% python3 -q
>>> import numpy as np
>>> import numpy.linalg as la
>>> np.set_printoptions(precision=3, suppress=True, linewidth=140, floatmode="fixed")
>>> J = np.loadtxt("layer12.csv", delimiter=",")
>>> J
array([[ 0.360,  0.720,  0.420,  0.360],
       [-0.480, -0.960, -0.560, -0.480],
       [ 1.200,  2.400,  1.400,  1.200],
       [-0.420, -0.840, -0.490, -0.420],
       [-0.240, -0.480, -0.280, -0.240],
       [-1.200, -2.400, -1.400, -1.200],
       [-0.660, -1.320, -0.770, -0.660]])
>>> U, sv, VT = la.svd(J)
>>> evecs = VT[:(sv > 1e-8).sum()]
>>> rng = np.random.default_rng(409391)
>>> vec = J[5] + 3 * J[1] + rng.integers(2) * np.eye(4)[0]
>>> vec
array([-2.640, -5.280, -3.080, -2.640])
>>> np.diag(evecs.T @ evecs)
array([0.136, 0.543, 0.185, 0.136])
>>> np.allclose(evecs.T @ evecs @ vec, vec)
True
>>> la.matrix_rank(np.vstack([J, vec]))
np.int64(1)
>>> F = np.array([[1, 0, 0, 0, 0, 0, 0, 0],
...     [2, 1, 0, 0, 0, 0, 0, 0],
...     [4, 1, 1, 0, 0, 0, 0, 0],
...     [3, 4, 0, 1, 0, 0, 0, 0],
...     [0, 2, 1, 4, 1, 0, 0, 0],
...     [0, 3, 3, 3, 4, 1, 0, 0],
...     [1, 3, 3, 2, 3, 1, 1, 0],
...     [3, 5, 5, 5, 5, 2, 4, 1]])
>>> F
array([[1, 0, 0, 0, 0, 0, 0, 0],
       [2, 1, 0, 0, 0, 0, 0, 0],
       [4, 1, 1, 0, 0, 0, 0, 0],
       [3, 4, 0, 1, 0, 0, 0, 0],
       [0, 2, 1, 4, 1, 0, 0, 0],
       [0, 3, 3, 3, 4, 1, 0, 0],
       [1, 3, 3, 2, 3, 1, 1, 0],
       [3, 5, 5, 5, 5, 2, 4, 1]])
>>> lab = rng.permutation(8)
>>> lab
array([5, 0, 6, 3, 4, 1, 7, 2])
>>> B = F[lab][:, lab]
>>> np.allclose(B, F)
False
>>> np.diag(B)
array([1, 1, 1, 1, 1, 1, 1, 1])
>>> r0, g = F[4], F[6]
>>> r0 @ r0
np.int64(22)
>>> pr = (r0 @ g) / (r0 @ r0) * r0
>>> round((g - pr) @ r0, 3)
np.float64(0.0)
>>> np.outer(r0, g)
array([[ 0,  0,  0,  0,  0,  0,  0,  0],
       [ 2,  6,  6,  4,  6,  2,  2,  0],
       [ 1,  3,  3,  2,  3,  1,  1,  0],
       [ 4, 12, 12,  8, 12,  4,  4,  0],
       [ 1,  3,  3,  2,  3,  1,  1,  0],
       [ 0,  0,  0,  0,  0,  0,  0,  0],
       [ 0,  0,  0,  0,  0,  0,  0,  0],
       [ 0,  0,  0,  0,  0,  0,  0,  0]])
>>> g - pr
array([ 1.000,  1.182,  2.091, -1.636,  2.091,  1.000,  1.000,  0.000])
>>> B = F / np.sqrt((F ** 2).mean(axis=1, keepdims=True))
>>> B[4]
array([0.000, 1.206, 0.603, 2.412, 0.603, 0.000, 0.000, 0.000])
>>> la.norm(B, axis=1)
array([2.828, 2.828, 2.828, 2.828, 2.828, 2.828, 2.828, 2.828])
>>> la.matrix_rank(F - F.mean(axis=1, keepdims=True))
np.int64(7)
>>> X = np.loadtxt("case16.csv", delimiter=",")
>>> X
array([[1.000, 0.000, 0.000],
       [0.125, 0.500, 0.375],
       [0.429, 0.000, 0.571]])
>>> round(float(la.eigvals(X).sum().real), 3)
2.071
>>> la.eigvals(X)
array([0.500, 0.571, 1.000])
>>> round(float(la.det(X.T)), 3)
0.285
>>> np.poly(X)
array([ 1.000, -2.071,  1.357, -0.285])
>>> round(np.einsum("ij,ji->", X, X), 3)
np.float64(1.576)
>>> np.round(np.einsum("ii->", X), 3)
np.float64(2.071)
